>>> import numpy as np
>>> from numpy import linalg as LA
>>> np.set_printoptions(precision=3, suppress=True, linewidth=200, legacy="1.25")
>>> F = np.load("out8.npy")
>>> F
array([[0, 0, 1, 0, 0],
       [0, 0, 0, 1, 0],
       [1, 0, 0, 0, 0],
       [0, 1, 0, 0, 0],
       [0, 0, 0, 0, 1]])
>>> round(float(LA.eigvalsh(F).min()), 3)
-1.0
>>> M2 = F / np.sqrt((F ** 2).mean(axis=1, keepdims=True))
>>> M2[0]
array([0.   , 0.   , 2.236, 0.   , 0.   ])
>>> F - F.mean(axis=1, keepdims=True)
array([[-0.2, -0.2,  0.8, -0.2, -0.2],
       [-0.2, -0.2, -0.2,  0.8, -0.2],
       [ 0.8, -0.2, -0.2, -0.2, -0.2],
       [-0.2,  0.8, -0.2, -0.2, -0.2],
       [-0.2, -0.2, -0.2, -0.2,  0.8]])
>>> LA.matrix_rank(F - F.mean(axis=1, keepdims=True))
4
>>> O, r_ = LA.qr(F)
>>> np.trace(O @ O.T)
5.0
>>> O.T @ O
array([[1., 0., 0., 0., 0.],
       [0., 1., 0., 0., 0.],
       [0., 0., 1., 0., 0.],
       [0., 0., 0., 1., 0.],
       [0., 0., 0., 0., 1.]])
>>> O.shape, r_.shape
((5, 5), (5, 5))
>>> O
array([[ 0.,  0., -1.,  0.,  0.],
       [-0.,  0.,  0., -1.,  0.],
       [-1., -0.,  0.,  0.,  0.],
       [-0., -1., -0.,  0.,  0.],
       [-0., -0., -0., -0.,  1.]])
>>> vec = np.array([1, 1, 0, 2, 0])
>>> O @ (2 * vec)
array([ 0., -4., -2., -2.,  0.])
>>> O @ np.eye(5)[0]
array([ 0.,  0., -1.,  0.,  0.])
>>> (O * vec).sum(axis=1)
array([ 0., -2., -1., -1.,  0.])
>>> np.sign((O @ vec).round(6))
array([ 0., -1., -1., -1.,  0.])
>>> (O @ vec).argmax()
0
>>> O @ np.ones(5)
array([-1., -1., -1., -1.,  1.])
>>> K = np.loadtxt("dump.csv", delimiter=",")
>>> K
array([[ 1.   , -0.72 , -3.573],
       [ 1.   ,  6.169, -1.277],
       [ 1.   ,  1.097, -2.968],
       [ 1.   ,  2.012, -2.663],
       [ 1.   ,  1.12 , -2.96 ],
       [ 1.   ,  1.048, -2.984],
       [ 1.   , -0.775, -3.592],
       [ 1.   ,  0.327, -3.224],
       [ 1.   , -2.181, -4.06 ],
       [ 1.   ,  1.785, -2.738],
       [ 1.   ,  7.017, -0.994],
       [ 1.   , -2.542, -4.181],
       [ 1.   , -1.906, -3.969],
       [ 1.   ,  0.977, -3.008],
       [ 1.   ,  1.435, -2.855],
       [ 1.   ,  1.444, -2.852],
       [ 1.   , -4.313, -4.771],
       [ 1.   ,  0.976, -3.008],
       [ 1.   ,  6.142, -1.286],
       [ 1.   ,  3.641, -2.12 ],
       [ 1.   ,  2.612, -2.463],
       [ 1.   ,  5.382, -1.539],
       [ 1.   ,  9.436, -0.188],
       [ 1.   ,  1.881, -2.706],
       [ 1.   , -0.445, -3.482],
       [ 1.   , -3.722, -4.574],
       [ 1.   ,  1.015, -2.995],
       [ 1.   , -1.237, -3.746],
       [ 1.   , -1.521, -3.84 ]])
>>> vec = np.array([4, 4, 1])
>>> np.sign((K @ vec).round(6))
array([-1.,  1.,  1.,  1.,  1.,  1., -1.,  1., -1.,  1.,  1., -1., -1.,  1.,  1.,  1., -1.,  1.,  1.,  1.,  1.,  1.,  1.,  1., -1., -1.,  1., -1., -1.])
>>> K @ np.eye(3)[2]
array([-3.573, -1.277, -2.968, -2.663, -2.96 , -2.984, -3.592, -3.224, -4.06 , -2.738, -0.994, -4.181, -3.969, -3.008, -2.855, -2.852, -4.771, -3.008, -1.286, -2.12 , -2.463, -1.539, -0.188, -2.706,
       -3.482, -4.574, -2.995, -3.746, -3.84 ])
